$ ipython --no-banner

In [1]: import numpy as np

In [2]: import numpy.linalg as la

In [3]: np.set_printoptions(precision=1, suppress=True, linewidth=160)

In [4]: F = np.load("test8.npy")

In [5]: F
Out[5]: 
array([[ 0.8, -1. , -0.1,  6.2,  0.3],
       [ 1. , -0.1, -0.1,  1.4,  0. ],
       [-3.9, -1.1, -0.6, -2.5, -0.3],
       [ 3.6, -0.9, -2. , -1.9,  0. ],
       [-2.4,  0.8,  0.9, -2.5, -0.1],
       [-3.8, -0.3, -0.3, -3.7, -0.2],
       [ 2.9,  1.8,  1.2,  1.4,  0.1],
       [ 1.4,  0.1, -0.9, -3.8,  0. ],
       [-2.7,  1.2,  2. ,  3.3,  0.1],
       [-3.9, -1. , -0.7, -4.2, -0.2],
       [-1.7, -1.8, -1.4,  0. ,  0.2],
       [-3.4,  0.2,  0.3, -6.6, -0.4],
       [-0.5, -1.4, -0.8,  2.4,  0.1],
       [-0.2,  1. ,  1.7,  6.5,  0.4],
       [-2.5,  0.4,  1.2,  1. , -0.1]])

In [6]: cov = np.cov(F, rowvar=False)

In [7]: np.argsort(-F.std(axis=0).round(6), kind="stable")
Out[7]: array([3, 0, 2, 1, 4])

In [8]: F.std(axis=0)
Out[8]: array([2.4, 1. , 1.1, 3.7, 0.2])

In [9]: Xs = F - F.mean(axis=0)

In [10]: left, sv, vt = la.svd(Xs, full_matrices=False)

In [11]: np.abs(vt[-1])
Out[11]: array([0.1, 0.3, 0.4, 0.1, 0.8])

In [12]: np.round(sv ** 2 / (sv ** 2).sum(), 1) + 0
Out[12]: array([0.7, 0.2, 0.1, 0. , 0. ])

In [13]: sv
Out[13]: array([15.1,  8.6,  5.2,  0.5,  0.3])

In [14]: np.abs(vt[0]).argmax()
Out[14]: np.int64(3)

In [15]: rng = np.random.default_rng(33)

In [16]: th = rng.uniform(0, 2 * np.pi, 16)

In [17]: Q, _ = la.qr(np.array([[-0.6, -0.2],
    ...:     [1.9, -0.6],
    ...:     [-1.9, -0.3],
    ...:     [-0.2, 0.9],
    ...:     [2.0, -0.4],
    ...:     [-0.4, -1.3]]))

In [18]: E = 20 * np.c_[np.cos(th), np.sin(th)] @ Q.T

In [19]: E.round(1) + 0
Out[19]: 
array([[  2.3, -12.2,   8.6,   4.6, -11.9,  -3.1],
       [  4.3,  -7.9,  12.2,  -3.1,  -9.4,   8.4],
       [ -1.4,  12.1,  -6.5,  -6.5,  11.3,   6.3],
       [ -2.7,  -5.5,  -4.8,  10.1,  -3.1, -15.1],
       [  4.5,  -6.7,  12.1,  -4.3,  -8.4,  10. ],
       [  0. , -11. ,   3.1,   8.5,  -9.5, -10.3],
       [  2.7,   5.6,   4.6, -10.1,   3.3,  15.1],
       [  4.1,  -9.3,  12. ,  -1.6, -10.5,   6.3],
       [ -3.7,  -1.6,  -8.1,   9.3,   0.8, -15.2],
       [  3.8, -10.5,  11.5,   0.1, -11.3,   3.9],
       [ -3. ,  -4.6,  -5.6,  10. ,  -2.2, -15.3],
       [ -4.2,   9. , -12.1,   2. ,  10.2,  -6.9],
       [ -4.5,   5. , -11.7,   5.7,   7. , -11.6],
       [ -0.4, -10.4,   1.8,   9.1,  -8.8, -11.4],
       [ -3.8,  10.5, -11.5,  -0.2,  11.3,  -3.8],
       [  2.3,   6.7,   3.5, -10.1,   4.4,  14.7]])

In [20]: rank = la.matrix_rank(E)

In [21]: rank
Out[21]: np.int64(2)

In [22]: null = la.svd(E)[2][rank:].T

In [23]: la.matrix_rank(E.T @ E), la.matrix_rank(E @ E.T)
Out[23]: (np.int64(2), np.int64(2))

In [24]: [int(la.matrix_rank(E[:, :j + 1])) for j in range(6)]
Out[24]: [1, 2, 2, 2, 2, 2]

In [25]: [int(la.matrix_rank(np.delete(E, i, axis=0))) for i in range(16)]
Out[25]: [2, 2, 2, 2, 2, 2, 2, 2, 2, 2, 2, 2, 2, 2, 2, 2]

In [26]: [int(la.matrix_rank(E[:i])) for i in range(1, len(E) + 1)]
Out[26]: [1, 2, 2, 2, 2, 2, 2, 2, 2, 2, 2, 2, 2, 2, 2, 2]

In [27]: K = np.load("data.npy")

In [28]: K
Out[28]: 
array([[ 1.1,  0. ,  0. ],
       [-1. , -1.9,  3. ],
       [ 1. ,  0. ,  0.1]])

In [29]: # row 1 is much longer than the rest

In [30]: round(np.log10(la.cond(K)))
Out[30]: 2

In [31]: la.matrix_rank(K, rtol=0.1)
Out[31]: np.int64(2)

In [32]: left, sv, vt = la.svd(K)

In [33]: sv.round(1) + 0
Out[33]: array([3.7, 1.4, 0. ])

In [34]: out = left[:, :2] @ np.diag(sv[:2]) @ vt[:2]

In [35]: la.matrix_rank(out)
Out[35]: np.int64(2)

In [36]: ev, V = la.eig(K)

In [37]: K @ V[:, 0] - ev[0] * V[:, 0]
Out[37]: array([0., 0., 0.])

In [38]: np.sort(la.eigvals(la.inv(K)))
Out[38]: array([-0.5,  0.9, 10. ])

In [39]: np.round(np.sort(la.eigvals(K @ K)), 1) + 0
Out[39]: array([0. , 1.2, 3.6])

In [40]: ev
Out[40]: array([-1.9,  0.1,  1.1])

In [41]: x = np.array([3, 3, 0])

In [42]: target = K @ x

In [43]: b, lr = np.zeros(3), 1 / la.norm(K, 2) ** 2

In [44]: for i in range(30):
    ...:     b -= lr * K.T @ (K @ b - target)
    ...:     if i % 10 == 0: print(i, round(la.norm(K @ b - target), 1))
    ...: 
0 3.0
10 0.6
20 0.1

In [45]: round(la.cond(K), 1)
Out[45]: np.float64(94.7)

In [46]: W0 = np.array([[4.0, 1.0, 1.0, 1.0, 1.0, 1.0],
    ...:     [1.0, 4.0, 1.0, 1.0, 1.0, 1.0],
    ...:     [1.0, 1.0, 4.0, 1.0, 1.0, 1.0],
    ...:     [1.0, 1.0, 1.0, 4.0, 1.0, 1.0],
    ...:     [1.0, 1.0, 1.0, 1.0, 4.0, 1.0],
    ...:     [1.0, 1.0, 1.0, 1.0, 1.0, 4.0]])

In [47]: labels = rng.permutation(6)

In [48]: labels
Out[48]: array([5, 1, 3, 2, 4, 0])

In [49]: out = W0[labels][:, labels]

In [50]: np.sort(np.abs(la.eigvals(out)))
Out[50]: array([3., 3., 3., 3., 3., 9.])

In [51]: np.trace(out)
Out[51]: np.float64(24.0)

In [52]: out
Out[52]: 
array([[4., 1., 1., 1., 1., 1.],
       [1., 4., 1., 1., 1., 1.],
       [1., 1., 4., 1., 1., 1.],
       [1., 1., 1., 4., 1., 1.],
       [1., 1., 1., 1., 4., 1.],
       [1., 1., 1., 1., 1., 4.]])

In [53]: round(la.det(out), 1), np.round(la.det(W0[labels]), 1)
Out[53]: (np.float64(2187.0), np.float64(2187.0))

In [54]: X = np.load("x.npy")

In [55]: X
Out[55]: 
array([[ 1,  0,  0,  0,  0],
       [-9,  1,  0,  0,  0],
       [-8, -8,  1,  0,  0],
       [ 1,  3,  6,  1,  0],
       [-5, -5,  5, -3,  1]])

In [56]: out = np.array([[-3, 2, -4], [3, 4, -2], [-3, -3, -1], [-4, 1, -3], [4, -1, 2]])

In [57]: np.einsum("ik,kj->ji", X, out)
Out[57]: 
array([[ -3,  30,  -3, -16,   1],
       [  2, -14, -51,  -3, -49],
       [ -4,  34,  47, -19,  36]])

In [58]: np.vstack([X, out.T]).shape
Out[58]: (8, 5)

In [59]: X @ out
Out[59]: 
array([[ -3,   2,  -4],
       [ 30, -14,  34],
       [ -3, -51,  47],
       [-16,  -3, -19],
       [  1, -49,  36]])

In [60]: [round(float(x), 1) for x in la.svd(X, compute_uv=False)[:3]]
Out[60]: [15.3, 7.6, 6.8]

In [61]: np.round(la.norm(X, 2) / la.norm(X), 1)
Out[61]: np.float64(0.8)

In [62]: np.argsort(-la.norm(X, axis=0).round(6), kind="stable")[:3]
Out[62]: array([0, 1, 2])

In [63]: la.cond(X) > 100
Out[63]: np.True_

In [64]: np.prod(np.diag(X)), round(float(la.det(X)), 1)
Out[64]: (np.int64(1), 1.0)

In [65]: x = np.array([6, 9, 1, 9, 8])

In [66]: h1 = np.maximum(X @ x, 0)

In [67]: np.tanh(X @ x)
Out[67]: array([ 1., -1., -1.,  1., -1.])

In [68]: np.maximum(X @ (3 * x), 0)
Out[68]: array([ 18,   0,   0, 144,   0])

In [69]: np.flatnonzero(h1 > 1e-9)
Out[69]: array([0, 3])

In [70]: np.maximum(X @ x, 0) - np.maximum(-X @ x, 0)
Out[70]: array([   6,  -45, -119,   48,  -89])

In [71]: X.T @ h1
Out[71]: array([ 54, 144, 288,  48,   0])

In [72]: h1
Out[72]: array([ 6,  0,  0, 48,  0])

In [73]: feats = np.load("case11.npy")

In [74]: feats
Out[74]: 
array([[ 1, -2,  4],
       [ 1, -1,  1],
       [ 1,  0,  0]])

In [75]: r0, v = feats[0], feats[2]

In [76]: r0 @ r0
Out[76]: np.int64(21)

In [77]: r0 @ v
Out[77]: np.int64(1)

In [78]: pr = (r0 @ v) / (r0 @ r0) * r0

In [79]: (v - pr) @ r0
Out[79]: np.float64(0.0)

In [80]: round(la.norm(r0 + v) ** 2 + la.norm(r0 - v) ** 2, 1)
Out[80]: np.float64(44.0)

In [81]: ev, V = la.eig(feats)

In [82]: np.round(np.prod(ev), 1)
Out[82]: np.float64(2.0)

In [83]: np.round(feats @ V[:, 0] - ev[0] * V[:, 0], 1) + 0
Out[83]: array([0., 0., 0.])

In [84]: ev
Out[84]: array([ 2., -1., -1.])

In [85]: mat = np.load("arr.npy")

In [86]: mat
Out[86]: 
array([[0, 1, 1, 0, 1],
       [0, 2, 0, 2, 1],
       [1, 1, 1, 0, 1],
       [2, 0, 2, 1, 2],
       [0, 2, 0, 0, 1]])

In [87]: Q = mat.astype(float).copy()

In [88]: for j in range(5):
    ...:     Q[:, j] -= Q[:, :j] @ (Q[:, :j].T @ Q[:, j])
    ...:     Q[:, j] /= la.norm(Q[:, j])
    ...: 

In [89]: np.round(Q.T @ Q, 1) + 0
Out[89]: 
array([[1., 0., 0., 0., 0.],
       [0., 1., 0., 0., 0.],
       [0., 0., 1., 0., 0.],
       [0., 0., 0., 1., 0.],
       [0., 0., 0., 0., 1.]])

In [90]: np.round(Q.T @ mat, 1) + 0
Out[90]: 
array([[ 2.2,  0.4,  2.2,  0.9,  2.2],
       [ 0. ,  3.1,  0.3,  1.1,  1.6],
       [ 0. ,  0. ,  0.9, -0.4,  0.5],
       [ 0. ,  0. ,  0. ,  1.7,  0.2],
       [ 0. ,  0. ,  0. ,  0. ,  0.4]])

In [91]: Q, V = la.qr(mat[:, :1])[0], la.qr(mat[:, 1:])[0]

In [92]: sv = la.svd(Q.T @ V, compute_uv=False)

In [93]: sv
Out[93]: array([0.9])

In [94]: np.degrees(np.arccos(sv.clip(0, 1)))
Out[94]: array([18.4])

In [95]: th = np.radians(143)

In [96]: Rm = np.eye(5)

In [97]: Rm[1, 1] = Rm[4, 4] = np.cos(th)

In [98]: Rm[1, 4], Rm[4, 1] = -np.sin(th), np.sin(th)

In [99]: Rm
Out[99]: 
array([[ 1. ,  0. ,  0. ,  0. ,  0. ],
       [ 0. , -0.8,  0. ,  0. , -0.6],
       [ 0. ,  0. ,  1. ,  0. ,  0. ],
       [ 0. ,  0. ,  0. ,  1. ,  0. ],
       [ 0. ,  0.6,  0. ,  0. , -0.8]])

In [100]: out = mat @ Rm.T

In [101]: np.allclose(mat @ mat.T, out @ out.T)
Out[101]: True

In [102]: np.abs(out - mat).max(axis=0)
Out[102]: array([0. , 4.2, 0. , 0. , 3.6])

In [103]: out
Out[103]: 
array([[ 0. , -1.4,  1. ,  0. , -0.2],
       [ 0. , -2.2,  0. ,  2. ,  0.4],
       [ 1. , -1.4,  1. ,  0. , -0.2],
       [ 2. , -1.2,  2. ,  1. , -1.6],
       [ 0. , -2.2,  0. ,  0. ,  0.4]])

In [104]: r0, v = out[0], out[2]

In [105]: r0 @ r0
Out[105]: np.float64(3.0)

In [106]: pr = (r0 @ v) / (r0 @ r0) * r0

In [107]: np.round(np.outer(r0, v), 1) + 0
Out[107]: 
array([[ 0. ,  0. ,  0. ,  0. ,  0. ],
       [-1.4,  2. , -1.4,  0. ,  0.3],
       [ 1. , -1.4,  1. ,  0. , -0.2],
       [ 0. ,  0. ,  0. ,  0. ,  0. ],
       [-0.2,  0.3, -0.2,  0. ,  0. ]])

In [108]: data = np.load("m.npy")

In [109]: data
Out[109]: 
array([[ 0.7,  0.5,  0.5],
       [-0.5,  0.8, -0.2],
       [ 0.5,  0.1, -0.9]])

In [110]: la.matrix_power(data, 4)
Out[110]: 
array([[-0.5,  0.7, -0.4],
       [-0.8, -0.6, -0.2],
       [-0.4,  0.3,  0.9]])

In [111]: np.allclose(data, data.T)
Out[111]: False

In [112]: data.inv()
Traceback (most recent call last):
  Cell In[112], line 1
    data.inv()
AttributeError: 'numpy.ndarray' object has no attribute 'inv'


In [113]: np.round(np.trace(data), 1)
Out[113]: np.float64(0.7)

In [114]: np.sort(np.abs(la.eigvals(data)))
Out[114]: array([1., 1., 1.])

In [115]: data @ data
Out[115]: 
array([[ 0.5,  0.9, -0.2],
       [-0.9,  0.4, -0.2],
       [-0.1,  0.3,  1. ]])
